In [1]: import numpy as np

In [2]: np.set_printoptions(suppress=True, linewidth=160)

In [3]: mat = np.loadtxt("x.csv", delimiter=",")

In [4]: mat
Out[4]: 
array([[ 5., -2.,  0.,  4.,  3.],
       [-2.,  1., -1., -2., -2.],
       [ 0., -1.,  5.,  2.,  4.],
       [ 4., -2.,  2.,  4.,  4.],
       [ 3., -2.,  4.,  4.,  5.]])

In [5]: t3 = np.stack([mat, 2 * mat, mat[::-1]])

In [6]: np.einsum("bij,cij->bc", t3, t3)
Out[6]: 
array([[240., 480.,  90.],
       [480., 960., 180.],
       [ 90., 180., 240.]])

In [7]: (t3 @ mat.T).shape
Out[7]: (3, 5, 5)

In [8]: np.round(np.linalg.det(t3), 1)
Out[8]: array([0., 0., 0.])

In [9]: np.round(np.linalg.norm(t3, axis=(1, 2)), 1)
Out[9]: array([15.5, 31. , 15.5])

In [10]: B = mat[0, 0] * mat[1:] - np.outer(mat[1:, 0], mat[0])

In [11]: B
Out[11]: 
array([[ 0.,  1., -5., -2., -4.],
       [ 0., -5., 25., 10., 20.],
       [ 0., -2., 10.,  4.,  8.],
       [ 0., -4., 20.,  8., 16.]])

In [12]: mat[:, 0] / mat[0, 0]
Out[12]: array([ 1. , -0.4,  0. ,  0.8,  0.6])

In [13]: np.linalg.matrix_rank(B), np.linalg.matrix_rank(mat)
Out[13]: (np.int64(1), np.int64(2))

In [14]: np.argsort(-np.linalg.norm(B, axis=0).round(6), kind="stable")[:3]
Out[14]: array([2, 4, 3])

In [15]: np.round(np.linalg.norm(B, 2) / np.linalg.norm(B), 1)
Out[15]: np.float64(1.0)

In [16]: np.linalg.matrix_rank(B, rtol=0.1)
Out[16]: np.int64(1)

In [17]: np.linalg.cond(B) > 100
Out[17]: np.True_

In [18]: [round(float(x), 1) for x in np.linalg.svd(B, compute_uv=False)[:3]]
Out[18]: [46.0, 0.0, 0.0]

In [19]: U, s, VT = np.linalg.svd(mat)

In [20]: V = VT[:(s > 1e-8).sum()]

In [21]: rng = np.random.default_rng(3576)

In [22]: vec = mat[3] + 5 * mat[1] + rng.integers(2) * np.eye(5)[1]

In [23]: vec
Out[23]: array([-6.,  4., -3., -6., -6.])

In [24]: np.round(V.T @ V, 1) + 0
Out[24]: 
array([[ 0.6, -0.2, -0.3,  0.4,  0.1],
       [-0.2,  0.1,  0. , -0.1, -0.1],
       [-0.3,  0. ,  0.7,  0.1,  0.4],
       [ 0.4, -0.1,  0.1,  0.3,  0.3],
       [ 0.1, -0.1,  0.4,  0.3,  0.4]])

In [25]: round(np.linalg.norm(vec - V.T @ V @ vec), 1)
Out[25]: np.float64(1.0)

In [26]: data = np.array([[2.3, 2.0, 3.0, 1.0],
    ...:     [0.0, 0.3, 1.0, 1.0],
    ...:     [3.0, 1.0, 2.3, 0.0],
    ...:     [2.0, 2.0, 3.0, 1.3]])

In [27]: B = np.array([[2, 1, 0], [0, 0, -2]])

In [28]: C = np.kron(B, data)

In [29]: np.linalg.matrix_rank(C)
Out[29]: np.int64(8)

In [30]: Q = data.astype(float).copy()

In [31]: for j in range(4):
    ...:     Q[:, j] -= Q[:, :j] @ (Q[:, :j].T @ Q[:, j])
    ...:     Q[:, j] /= np.linalg.norm(Q[:, j])
    ...: 

In [32]: Q.round(1) + 0
Out[32]: 
array([[ 0.5,  0.4, -0.2, -0.7],
       [ 0. ,  0.2,  1. , -0.1],
       [ 0.7, -0.7,  0.2,  0.1],
       [ 0.5,  0.6,  0. ,  0.7]])

In [33]: np.round(Q.T @ Q, 1) + 0
Out[33]: 
array([[1., 0., 0., 0.],
       [0., 1., 0., 0.],
       [0., 0., 1., 0.],
       [0., 0., 0., 1.]])

In [34]: np.round(Q.T @ data, 1) + 0
Out[34]: 
array([[4.3, 2.7, 4.6, 1.1],
       [0. , 1.3, 1.6, 1.4],
       [0. , 0. , 0.7, 0.7],
       [0. , 0. , 0. , 0.1]])

In [35]: B = np.array([[-3, 1], [-3, -5], [4, -2]])

In [36]: feats = np.tile(B, (2, 3))

In [37]: feats
Out[37]: 
array([[-3,  1, -3,  1, -3,  1],
       [-3, -5, -3, -5, -3, -5],
       [ 4, -2,  4, -2,  4, -2],
       [-3,  1, -3,  1, -3,  1],
       [-3, -5, -3, -5, -3, -5],
       [ 4, -2,  4, -2,  4, -2]])

In [38]: # row 3 repeats row 0

In [39]: U, s, VT = np.linalg.svd(feats)

In [40]: np.argmax(s[:-1] / (s[1:] + 1e-6)) + 1
Out[40]: np.int64(2)

In [41]: B = U[:, :2] @ np.diag(s[:2]) @ VT[:2]

In [42]: B.round(1)
Out[42]: 
array([[-3.,  1., -3.,  1., -3.,  1.],
       [-3., -5., -3., -5., -3., -5.],
       [ 4., -2.,  4., -2.,  4., -2.],
       [-3.,  1., -3.,  1., -3.,  1.],
       [-3., -5., -3., -5., -3., -5.],
       [ 4., -2.,  4., -2.,  4., -2.]])

In [43]: np.linalg.matrix_rank(B)
Out[43]: np.int64(2)

In [44]: np.linalg.cond(feats) > 100
Out[44]: np.True_

In [45]: round(np.linalg.norm(feats, 2) / np.linalg.norm(feats), 1)
Out[45]: np.float64(0.8)

In [46]: [round(float(x), 1) for x in np.linalg.svd(feats, compute_uv=False)[:3]]
Out[46]: [14.8, 12.9, 0.0]

In [47]: np.argsort(-np.linalg.norm(feats, axis=0).round(6), kind="stable")[:3]
Out[47]: array([0, 2, 4])

In [48]: vec = np.array([3, 0, 3, 2, 3, 2])

In [49]: feats @ (2 * vec)
Out[49]: array([-46, -94,  56, -46, -94,  56])

In [50]: feats @ vec
Out[50]: array([-23, -47,  28, -23, -47,  28])

In [51]: np.sign((feats @ vec).round(6))
Out[51]: array([-1, -1,  1, -1, -1,  1])

In [52]: feats * vec
Out[52]: 
array([[ -9,   0,  -9,   2,  -9,   2],
       [ -9,   0,  -9, -10,  -9, -10],
       [ 12,   0,  12,  -4,  12,  -4],
       [ -9,   0,  -9,   2,  -9,   2],
       [ -9,   0,  -9, -10,  -9, -10],
       [ 12,   0,  12,  -4,  12,  -4]])

In [53]: feats @ np.ones(6)
Out[53]: array([ -6., -24.,   6.,  -6., -24.,   6.])

In [54]: np.linalg.norm(feats @ vec) <= np.linalg.norm(feats, 2) * np.linalg.norm(vec) + 1e-9
Out[54]: np.True_

In [55]: U, s, VT = np.linalg.svd(feats)

In [56]: V = VT[:(s > 1e-8).sum()]

In [57]: vec = feats[4] + 2 * feats[3] + rng.integers(2) * np.eye(6)[4]

In [58]: vec
Out[58]: array([-9., -3., -9., -3., -9., -3.])

In [59]: np.round(np.diag(V.T @ V), 1)
Out[59]: array([0.3, 0.3, 0.3, 0.3, 0.3, 0.3])

In [60]: np.allclose(V.T @ V @ vec, vec)
Out[60]: True

In [61]: J = np.load("run5.npy")

In [62]: J
Out[62]: 
array([[2, 2, 0, 0, 0, 0],
       [2, 1, 0, 0, 0, 0],
       [3, 2, 0, 0, 0, 0],
       [0, 0, 2, 2, 0, 0],
       [0, 0, 2, 1, 0, 0],
       [0, 0, 3, 2, 0, 0],
       [0, 0, 0, 0, 2, 2],
       [0, 0, 0, 0, 2, 1],
       [0, 0, 0, 0, 3, 2]])

In [63]: W1 = np.array([[-2, 2, -1],
    ...:     [-1, 1, 1],
    ...:     [0, 2, 1],
    ...:     [0, 1, 1],
    ...:     [3, 0, 0],
    ...:     [-1, -1, -3]])

In [64]: b = np.array([3, 4, -6])

In [65]: act = np.maximum(J @ W1 + b, 0)

In [66]: np.linalg.matrix_rank(act)
Out[66]: np.int64(2)

In [67]: act
Out[67]: 
array([[ 0, 10,  0],
       [ 0,  9,  0],
       [ 0, 12,  0],
       [ 3, 10,  0],
       [ 3,  9,  0],
       [ 3, 12,  0],
       [ 7,  2,  0],
       [ 8,  3,  0],
       [10,  2,  0]])

In [68]: (act > 0).astype(int)
Out[68]: 
array([[0, 1, 0],
       [0, 1, 0],
       [0, 1, 0],
       [1, 1, 0],
       [1, 1, 0],
       [1, 1, 0],
       [1, 1, 0],
       [1, 1, 0],
       [1, 1, 0]])

In [69]: np.round((act > 0).mean(axis=0), 1)
Out[69]: array([0.7, 1. , 0. ])

In [70]: C = np.array([[3, -2, 0], [-3, -3, -3], [-3, 1, 2]])

In [71]: act @ C
Out[71]: 
array([[-30, -30, -30],
       [-27, -27, -27],
       [-36, -36, -36],
       [-21, -36, -30],
       [-18, -33, -27],
       [-27, -42, -36],
       [ 15, -20,  -6],
       [ 15, -25,  -9],
       [ 24, -26,  -6]])

In [72]: (act @ C).round(6).argmax(axis=1)
Out[72]: array([0, 0, 0, 0, 0, 0, 0, 0, 0])

In [73]: W1 @ C
Out[73]: 
array([[-9, -3, -8],
       [-9,  0, -1],
       [-9, -5, -4],
       [-6, -2, -1],
       [ 9, -6,  0],
       [ 9,  2, -3]])

In [74]: z = rng.permutation(6)

In [75]: B = J[:, z] * rng.choice([-1, 1], 6)

In [76]: B
Out[76]: 
array([[-2,  0,  0, -2,  0,  0],
       [-1,  0,  0, -2,  0,  0],
       [-2,  0,  0, -3,  0,  0],
       [ 0,  0,  2,  0, -2,  0],
       [ 0,  0,  2,  0, -1,  0],
       [ 0,  0,  3,  0, -2,  0],
       [ 0, -2,  0,  0,  0, -2],
       [ 0, -2,  0,  0,  0, -1],
       [ 0, -3,  0,  0,  0, -2]])

In [77]: U, _, VT = np.linalg.svd(J.T @ B)

In [78]: z
Out[78]: array([1, 4, 2, 0, 3, 5])

In [79]: np.round(U @ VT, 1) + 0
Out[79]: 
array([[ 0.,  0.,  0., -1.,  0.,  0.],
       [-1.,  0.,  0.,  0.,  0.,  0.],
       [ 0.,  0.,  1.,  0.,  0.,  0.],
       [ 0.,  0.,  0.,  0., -1.,  0.],
       [ 0., -1.,  0.,  0.,  0.,  0.],
       [ 0.,  0.,  0.,  0.,  0., -1.]])

In [80]: np.round(np.linalg.lstsq(J, B)[0], 1) + 0
Out[80]: 
array([[ 0.,  0.,  0., -1.,  0.,  0.],
       [-1.,  0.,  0.,  0.,  0.,  0.],
       [ 0.,  0.,  1.,  0.,  0.,  0.],
       [ 0.,  0.,  0.,  0., -1.,  0.],
       [ 0., -1.,  0.,  0.,  0.,  0.],
       [ 0.,  0.,  0.,  0.,  0., -1.]])
